$ python -q
>>> import numpy as np
>>> np.set_printoptions(precision=3, suppress=True, linewidth=100, sign=" ")
>>> J = np.load("case0.npy")
>>> J
array([[-1,  2,  2,  2, -2,  2,  2, -1,  1, -1, -1, -1,  0,  2,  0],
       [ 0, -1,  2,  2,  2, -2,  2,  2, -1,  1, -1, -1, -1,  0,  2],
       [ 2,  0, -1,  2,  2,  2, -2,  2,  2, -1,  1, -1, -1, -1,  0],
       [ 0,  2,  0, -1,  2,  2,  2, -2,  2,  2, -1,  1, -1, -1, -1],
       [-1,  0,  2,  0, -1,  2,  2,  2, -2,  2,  2, -1,  1, -1, -1],
       [-1, -1,  0,  2,  0, -1,  2,  2,  2, -2,  2,  2, -1,  1, -1],
       [-1, -1, -1,  0,  2,  0, -1,  2,  2,  2, -2,  2,  2, -1,  1],
       [ 1, -1, -1, -1,  0,  2,  0, -1,  2,  2,  2, -2,  2,  2, -1],
       [-1,  1, -1, -1, -1,  0,  2,  0, -1,  2,  2,  2, -2,  2,  2],
       [ 2, -1,  1, -1, -1, -1,  0,  2,  0, -1,  2,  2,  2, -2,  2],
       [ 2,  2, -1,  1, -1, -1, -1,  0,  2,  0, -1,  2,  2,  2, -2],
       [-2,  2,  2, -1,  1, -1, -1, -1,  0,  2,  0, -1,  2,  2,  2],
       [ 2, -2,  2,  2, -1,  1, -1, -1, -1,  0,  2,  0, -1,  2,  2],
       [ 2,  2, -2,  2,  2, -1,  1, -1, -1, -1,  0,  2,  0, -1,  2],
       [ 2,  2,  2, -2,  2,  2, -1,  1, -1, -1, -1,  0,  2,  0, -1]])
>>> rng = np.random.default_rng(11)
>>> idx = rng.permutation(15)
>>> idx
array([  2,  12,   6,   9,   1,   8,   5,  11,   4,  13,   3,  10,   7,   0,  14])
>>> A2 = J[idx][:, idx]
>>> np.diag(A2)
array([-1, -1, -1, -1, -1, -1, -1, -1, -1, -1, -1, -1, -1, -1, -1])
>>> np.trace(A2)
np.int64(-15)
>>> vec = np.array([-2, -1, 2, 1, -1, 2, -2, 2, 0, -2, -2, 1, -1, 1, -1])
>>> h1 = np.maximum(J @ vec, 0)
>>> J.T @ h1
array([  5,  13,  34,  46,  -1,  40,  18,  24,  32, -29,   9,   5,   0,  29,  -3])
>>> np.allclose(J, J.T)
False
>>> J.inv()
Traceback (most recent call last):
  File "<python-input-14>", line 1, in <module>
    J.inv()
    ^^^^^
AttributeError: 'numpy.ndarray' object has no attribute 'inv'
>>> np.allclose(J @ J.T, J.T @ J)
True
>>> round(float(np.abs(np.linalg.eigvals(J)).max()), 3)
8.784
>>> idx = rng.permutation(15)
>>> A2 = J[:, idx] * rng.choice([-1, 1], 15)
>>> A2
array([[ 2, -1, -2,  1, -2, -2,  0, -1, -1, -2,  2,  0, -1,  2, -1],
       [ 0, -1,  2, -1, -2,  1, -2,  2,  1, -2, -2,  1, -1,  2,  0],
       [-1,  1,  2,  2,  1,  0,  0,  2, -1, -2,  2,  1, -1, -2,  2],
       [-1, -1,  2,  2,  0, -2,  1, -2,  2,  1,  2,  1,  1,  2,  0],
       [-1,  2, -1, -2, -2,  0,  1,  2,  2,  0,  2, -1, -1,  2, -1],
       [ 1,  2,  0,  2,  0,  1,  1,  2, -2, -2, -1,  1,  2,  2, -1],
       [-1, -2,  2,  2,  1,  1, -1,  2,  2,  0,  0, -2,  2, -1, -1],
       [ 2,  2,  0,  2,  1,  1,  1, -1,  2,  1,  2, -2, -2,  0,  1],
       [ 2,  2, -1, -1,  1, -1, -2,  0,  2,  1,  0,  2,  2,  2, -1],
       [-2,  2, -1,  0, -1,  1, -2,  2, -1,  1, -1, -2,  2,  0,  2],
       [ 2, -1, -1,  2,  1, -2,  2,  0,  0, -1, -1, -2,  2, -1,  2],
       [ 2,  0,  1,  0, -2, -2, -2, -1,  2,  1, -1, -2, -1, -1, -2],
       [ 2,  2, -1, -1, -2,  2, -2, -1,  0, -2,  1,  1,  0, -1,  2],
       [-1,  0,  2, -1,  2, -2, -2, -1, -1, -2, -1,  0,  2,  1,  2],
       [ 0, -1,  2, -1, -2, -2,  1,  1, -1,  2,  2, -2,  0, -1,  2]])
>>> left, _, vt = np.linalg.svd(J.T @ A2)
>>> idx
array([ 13,  10,   4,   8,   2,   1,  14,   7,   9,   3,   5,  12,  11,   6,   0])
>>> A2 = np.array([[3, 3, 1, -2], [0, -3, 3, 1], [1, 1, 2, 3], [2, -3, -3, -2]])
>>> Z = np.array([[4, 2, 8, 6, 0, 6],
...     [5, 2, 9, 0, 0, 4],
...     [4, 9, 2, 4, 0, 7],
...     [7, 2, 0, 8, 9, 1],
...     [4, 2, 9, 2, 0, 0],
...     [0, 9, 1, 4, 4, 6]])
>>> data = np.block([[A2, np.array([[0, 1, 2, 5, 2, 0],
...     [5, 1, 4, 4, 0, 1],
...     [2, 2, 2, 3, 3, 5],
...     [1, 0, 5, 3, 3, 0]])], [np.zeros((6, 4)), Z]])
>>> data
array([[ 3.,  3.,  1., -2.,  0.,  1.,  2.,  5.,  2.,  0.],
       [ 0., -3.,  3.,  1.,  5.,  1.,  4.,  4.,  0.,  1.],
       [ 1.,  1.,  2.,  3.,  2.,  2.,  2.,  3.,  3.,  5.],
       [ 2., -3., -3., -2.,  1.,  0.,  5.,  3.,  3.,  0.],
       [ 0.,  0.,  0.,  0.,  4.,  2.,  8.,  6.,  0.,  6.],
       [ 0.,  0.,  0.,  0.,  5.,  2.,  9.,  0.,  0.,  4.],
       [ 0.,  0.,  0.,  0.,  4.,  9.,  2.,  4.,  0.,  7.],
       [ 0.,  0.,  0.,  0.,  7.,  2.,  0.,  8.,  9.,  1.],
       [ 0.,  0.,  0.,  0.,  4.,  2.,  9.,  2.,  0.,  0.],
       [ 0.,  0.,  0.,  0.,  0.,  9.,  1.,  4.,  4.,  6.]])
>>> A2 = data / np.linalg.norm(data, axis=1, keepdims=True)
>>> gram = A2 @ A2.T
>>> np.argwhere(np.triu(np.abs(gram) > 0.95, 1))
array([], shape=(0, 2), dtype=int64)
>>> (gram - 2 * np.eye(10)).round(6).argmax(axis=1)
array([ 7,  4,  4,  8,  5,  8,  9,  2,  5,  6])
>>> K = np.load("dump.npy")
>>> K
array([[ 1.983,  0.975,  2.067,  3.007,  0.959,  1.98 ,  1.011,  1.948,  2.953,  0.977,  0.883,
         1.95 ,  0.022,  0.   ,  0.967],
       [ 2.06 ,  0.978,  1.947,  2.906,  0.941,  1.975,  1.003,  1.988,  2.985,  1.046,  1.029,
         1.894,  0.056,  0.066,  1.034],
       [ 1.926,  0.917,  2.004,  2.967,  0.991,  2.048,  0.984,  2.023,  3.026,  0.967,  1.002,
         1.963,  0.048,  0.027,  1.071],
       [ 1.953,  1.053,  2.064,  2.988,  1.001,  1.99 ,  1.054,  2.051,  3.018,  1.044,  1.023,
         2.044,  0.001, -0.042,  0.915],
       [ 1.967,  0.968,  2.048,  2.967,  1.006,  2.089,  1.062,  1.995,  3.015,  1.036,  0.924,
         2.099,  0.024,  0.03 ,  1.   ],
       [ 1.993,  0.929,  2.029,  3.085,  1.033,  1.957,  0.998,  1.994,  3.105,  1.039,  0.983,
         2.014,  0.013,  0.009,  0.962],
       [ 2.061,  1.003,  2.025,  2.935,  0.978,  1.898,  0.948,  2.031,  3.096,  0.967,  0.87 ,
         2.002,  0.   , -0.049,  0.977],
       [ 2.022,  0.902,  2.011,  2.944,  0.988,  2.072,  0.955,  1.969,  3.019,  0.929,  1.   ,
         1.978, -0.001, -0.041,  0.965],
       [ 2.075,  0.978,  1.942,  2.945,  1.003,  2.012,  1.074,  2.   ,  3.009,  0.999,  0.961,
         1.93 ,  0.032,  0.082,  0.999],
       [ 2.007,  1.019,  2.067,  2.965,  1.124,  1.975,  0.975,  1.952,  3.019,  1.037,  1.002,
         1.966, -0.021,  0.056,  0.989],
       [ 2.026,  0.998,  1.98 ,  3.004,  1.003,  1.961,  0.955,  1.988,  2.976,  1.011,  0.971,
         1.979, -0.036, -0.008,  1.059],
       [ 1.92 , -0.107, -0.014,  1.046,  1.97 ,  3.11 ,  0.92 ,  3.062,  2.103,  1.041,  0.044,
         2.006,  1.992, -0.124,  0.004],
       [ 2.031, -0.119,  0.037,  0.983,  1.948,  2.991,  0.968,  3.012,  2.014,  0.93 , -0.074,
         2.016,  2.033,  0.071,  0.031],
       [ 2.068,  0.129,  0.023,  0.904,  2.129,  3.007,  0.974,  2.965,  1.91 ,  1.011, -0.023,
         2.098,  1.935, -0.047, -0.007],
       [ 1.976, -0.058,  0.035,  1.003,  1.971,  2.98 ,  0.957,  3.092,  2.067,  0.914,  0.017,
         1.986,  2.001,  0.005,  0.043],
       [ 2.04 , -0.05 , -0.055,  0.964,  2.041,  3.027,  1.082,  3.062,  1.941,  0.968,  0.006,
         2.026,  2.091, -0.036, -0.006],
       [ 2.005, -0.037, -0.083,  0.95 ,  2.003,  2.992,  0.953,  2.904,  1.99 ,  1.112,  0.057,
         2.024,  2.12 , -0.022, -0.054],
       [ 1.996,  0.039,  0.064,  0.944,  1.981,  3.024,  1.035,  2.968,  1.947,  1.006, -0.03 ,
         1.926,  1.964,  0.045, -0.037],
       [ 2.047, -0.035, -0.041,  0.897,  1.998,  2.938,  1.147,  2.974,  1.998,  1.022, -0.051,
         1.979,  2.003, -0.001, -0.08 ],
       [ 2.045,  0.021,  0.01 ,  1.016,  1.921,  3.072,  1.059,  3.101,  2.025,  0.939, -0.088,
         2.009,  1.943, -0.052,  0.059],
       [ 1.887, -0.071, -0.068,  1.043,  2.03 ,  3.055,  0.97 ,  2.979,  2.15 ,  0.891,  0.014,
         2.07 ,  2.11 ,  0.049, -0.041],
       [ 2.02 ,  0.096,  0.046,  1.033,  2.024,  2.986,  1.026,  3.056,  2.113,  0.921, -0.078,
         2.016,  1.941,  0.011,  0.009]])
>>> P = K @ np.linalg.solve(K.T @ K, K.T)
>>> np.round(np.linalg.eigvalsh(P), 3) + 0
array([ 0.,  0.,  0.,  0.,  0.,  0.,  0.,  1.,  1.,  1.,  1.,  1.,  1.,  1.,  1.,  1.,  1.,  1.,
        1.,  1.,  1.,  1.])
>>> np.allclose(P @ P, P)
True
>>> P @ K[:, 2]
array([ 2.067,  1.947,  2.004,  2.064,  2.048,  2.029,  2.025,  2.011,  1.942,  2.067,  1.98 ,
       -0.014,  0.037,  0.023,  0.035, -0.055, -0.083,  0.064, -0.041,  0.01 , -0.068,  0.046])
>>> A2 = np.c_[K[:, :7] @ np.array([[3, 0, -3, -3, -3, -4, 4],
...     [5, 2, -2, 3, -5, -4, -1],
...     [-4, 5, 0, 0, -1, 5, 0],
...     [-3, 5, 2, -4, -3, -2, -4],
...     [0, -3, 2, 1, -3, 4, -5],
...     [0, -1, -2, 4, -1, -2, 4],
...     [1, 2, 0, 1, 0, -5, 2]]), np.array([0, 0, 0, 0, 0, 1, 0, 1, 2, 0, 1, 2, 1, 0, 1, 2, 1, 2, 0, 1, 0, 0])]
>>> A2
array([[ -5.454,  24.485,  -3.927,  -5.162, -26.769, -12.69 ,   0.076,   0.   ],
       [ -4.433,  23.429,  -4.392,  -5.026, -26.533, -13.43 ,   0.839,   0.   ],
       [ -5.57 ,  23.636,  -3.792,  -4.728, -26.289, -12.338,   0.124,   0.   ],
       [ -5.042,  24.481,  -3.967,  -4.637, -27.145, -12.926,  -0.13 ,   0.   ],
       [ -5.29 ,  24.028,  -4.069,  -4.441, -26.797, -12.898,   0.482,   0.   ],
       [ -5.749,  24.368,  -3.515,  -5.673, -26.964, -12.485,  -0.638,   1.   ],
       [ -4.759,  23.87 ,  -4.159,  -5.396, -26.86 , -12.625,   0.099,   0.   ],
       [ -5.345,  23.453,  -4.15 ,  -4.905, -26.455, -12.496,   0.668,   1.   ],
       [ -4.414,  23.518,  -4.309,  -4.946, -26.913, -13.774,   0.723,   2.   ],
       [ -5.072,  23.801,  -3.831,  -4.825, -27.425, -12.028,  -0.621,   0.   ],
       [ -4.909,  23.856,  -3.982,  -5.298, -27.03 , -12.889,  -0.171,   1.   ],
       [  3.063,  -2.234,  -5.734,   5.065, -17.369, -12.354,   8.033,   2.   ],
       [  3.369,  -2.037,  -5.975,   4.498, -17.319, -12.459,   8.471,   1.   ],
       [  5.019,  -2.553,  -6.41 ,   5.698, -18.978, -12.849,   7.858,   0.   ],
       [  3.446,  -1.905,  -5.824,   4.734, -17.575, -12.364,   7.929,   1.   ],
       [  4.28 ,  -2.541,  -6.064,   5.105, -17.857, -13.463,   8.421,   2.   ],
       [  4.265,  -2.834,  -6.019,   4.998, -17.598, -12.924,   8.116,   1.   ],
       [  4.13 ,  -1.779,  -6.264,   5.465, -18.046, -13.007,   8.43 ,   2.   ],
       [  4.586,  -2.428,  -6.157,   5.063, -17.548, -13.666,   8.691,   0.   ],
       [  4.211,  -1.545,  -6.447,   5.132, -18.133, -14.001,   8.896,   1.   ],
       [  3.419,  -2.472,  -5.483,   5.174, -17.512, -12.53 ,   7.457,   0.   ],
       [  4.283,  -1.419,  -6.11 ,   5.09 , -18.743, -13.306,   7.728,   0.   ]])
>>> np.round(np.linalg.norm(A2 - K @ np.linalg.lstsq(K, A2)[0], axis=0), 3) + 0
array([ 0.   ,  0.   ,  0.   ,  0.   ,  0.   ,  0.   ,  0.   ,  2.104])
>>> np.linalg.norm(np.linalg.qr(K)[0].T @ A2, axis=0) ** 2 / ((A2 ** 2).sum(axis=0) + 1e-12)
array([ 1.   ,  1.   ,  1.   ,  1.   ,  1.   ,  1.   ,  1.   ,  0.808])
>>> Z = A2[[7, 0]].astype(float)
>>> for _ in range(7):
...     idx = np.linalg.norm(A2[:, None] - Z, axis=-1).argmin(axis=1)
...     Z = np.array([A2[idx == j].mean(axis=0) for j in range(2)])
... 
>>> idx
array([ 1,  1,  1,  1,  1,  1,  1,  1,  1,  1,  1,  0,  0,  0,  0,  0,  0,  0,  0,  0,  0,  0])
>>> np.bincount(idx)
array([ 11,  11])
>>> np.abs(Z[1] - Z[0]).argmax()
np.int64(1)
>>> Z[1] - Z[0]
array([ -9.101,  26.061,   2.036, -10.096,  -8.955,   0.213,  -8.053,  -0.455])
>>> O, R = np.linalg.qr(K)
>>> round(float(np.trace(O @ O.T)), 3)
15.0
>>> np.allclose(R.T @ R, K.T @ K)
True
>>> mat = np.load("a.npy")
>>> mat
array([[ 4., -2.,  0.,  0.,  0.,  0.,  0.,  0.,  0.,  0.,  0.],
       [-2.,  1., -2.,  0.,  0.,  0.,  0.,  0.,  0.,  0.,  0.],
       [ 0., -2., -7., -2.,  0.,  0.,  0.,  0.,  0.,  0.,  0.],
       [ 0.,  0., -2.,  1., -2.,  0.,  0.,  0.,  0.,  0.,  0.],
       [ 0.,  0.,  0., -2., -3., -2.,  0.,  0.,  0.,  0.,  0.],
       [ 0.,  0.,  0.,  0., -2., -3., -2.,  0.,  0.,  0.,  0.],
       [ 0.,  0.,  0.,  0.,  0., -2., -8., -2.,  0.,  0.,  0.],
       [ 0.,  0.,  0.,  0.,  0.,  0., -2.,  7., -2.,  0.,  0.],
       [ 0.,  0.,  0.,  0.,  0.,  0.,  0., -2.,  7., -2.,  0.],
       [ 0.,  0.,  0.,  0.,  0.,  0.,  0.,  0., -2., -6., -2.],
       [ 0.,  0.,  0.,  0.,  0.,  0.,  0.,  0.,  0., -2., -3.]])
>>> # equal to its transpose
>>> W1 = np.array([[-1, 2, 3, -3],
...     [1, -3, -2, -3],
...     [1, 0, 3, -1],
...     [3, -3, -2, 3],
...     [1, 0, -1, -2],
...     [1, -3, -1, 3],
...     [-2, -2, -2, 3],
...     [2, -1, -1, 3],
...     [-3, 2, 2, -1],
...     [2, 0, 3, 2],
...     [2, 2, 3, 1]])
>>> b = np.array([-6, -6, 2, 0])
>>> hid = np.maximum(mat @ W1 + b, 0)
>>> hid
array([[  0.,   8.,  18.,   0.],
       [  0.,   0.,   0.,   5.],
       [  0.,   6.,   0.,   7.],
       [  0.,   0.,   0.,   9.],
       [  0.,   6.,  11.,   0.],
       [  0.,   7.,  11.,   0.],
       [  4.,  18.,  22.,   0.],
       [ 18.,   0.,   0.,  17.],
       [  0.,  10.,  12.,   0.],
       [  0.,   0.,   0.,   0.],
       [  0.,   0.,   0.,   0.]])
>>> (hid > 0).astype(int)
array([[ 0,  1,  1,  0],
       [ 0,  0,  0,  1],
       [ 0,  1,  0,  1],
       [ 0,  0,  0,  1],
       [ 0,  1,  1,  0],
       [ 0,  1,  1,  0],
       [ 1,  1,  1,  0],
       [ 1,  0,  0,  1],
       [ 0,  1,  1,  0],
       [ 0,  0,  0,  0],
       [ 0,  0,  0,  0]])
>>> Z = np.array([[8, -1, 6], [-7, -1, 0], [-5, 6, 2], [-6, 8, -2]])
>>> W1 @ Z
array([[-19,  -7,   6],
       [ 57, -34,   8],
       [ -1,   9,  14],
       [ 37,  12,   8],
       [ 25, -23,   8],
       [ 16,  20,  -2],
       [-10,  16, -22],
       [ 10,  17,   4],
       [-42,   5, -12],
       [-11,  32,  14],
       [-19,  22,  16]])
>>> (hid @ Z).round(6).argmax(axis=1)
array([ 1,  1,  1,  1,  1,  1,  1,  1,  1,  0,  0])
